% python3 -q
>>> import numpy as np
>>> import numpy.linalg as la
>>> np.set_printoptions(suppress=True, linewidth=120)
>>> A = np.load("sample12.npy")
>>> A
array([[13, -5, -5, -3],
       [-5, 22, 16,  3],
       [-5, 16, 14,  3],
       [-3,  3,  3,  1]])
>>> left, sv, Vt = la.svd(A)
>>> evecs = Vt[:(sv > 1e-8).sum()]
>>> rng = np.random.default_rng(208069)
>>> x = A[2] + -1 * A[3] + rng.integers(2) * np.eye(4)[0]
>>> x
array([-2., 13., 11.,  2.])
>>> np.round(np.diag(evecs.T @ evecs), 1)
array([1. , 1. , 0.9, 0.1])
>>> round(float(la.norm(x - evecs.T @ evecs @ x)), 1)
0.0
>>> r0, r1 = A[3], A[0]
>>> r0 @ r1
np.int64(-72)
>>> p = (r0 @ r1) / (r0 @ r0) * r0
>>> np.round(r1 - p, 1)
array([ 5.3,  2.7,  2.7, -0.4])
>>> la.matrix_rank(np.outer(r0, r1))
np.int64(1)
>>> np.outer(r0, r1)
array([[-39,  15,  15,   9],
       [ 39, -15, -15,  -9],
       [ 39, -15, -15,  -9],
       [ 13,  -5,  -5,  -3]])
>>> p.round(1)
array([ 7.7, -7.7, -7.7, -2.6])
>>> left, sv, Vt = la.svd(A)
>>> np.argmax(sv[:-1] / (sv[1:] + 1e-6)) + 1
np.int64(3)
>>> out = left[:, :3] @ np.diag(sv[:3]) @ Vt[:3]
>>> la.matrix_rank(A, rtol=0.05)
np.int64(2)
>>> la.matrix_rank(out)
np.int64(3)
>>> rk = la.matrix_rank(A)
>>> rk
np.int64(3)
>>> N = la.svd(A)[2][rk:].T
>>> np.round(N[:, 0] / N[np.abs(N[:, 0]).round(6).argmax(), 0], 1)
array([ 0.2,  0.1, -0.3,  1. ])
>>> [int(la.matrix_rank(A[:, :j + 1])) for j in range(4)]
[1, 2, 3, 3]
>>> np.round(A @ N, 1) + 0
array([[0.],
       [0.],
       [0.],
       [0.]])
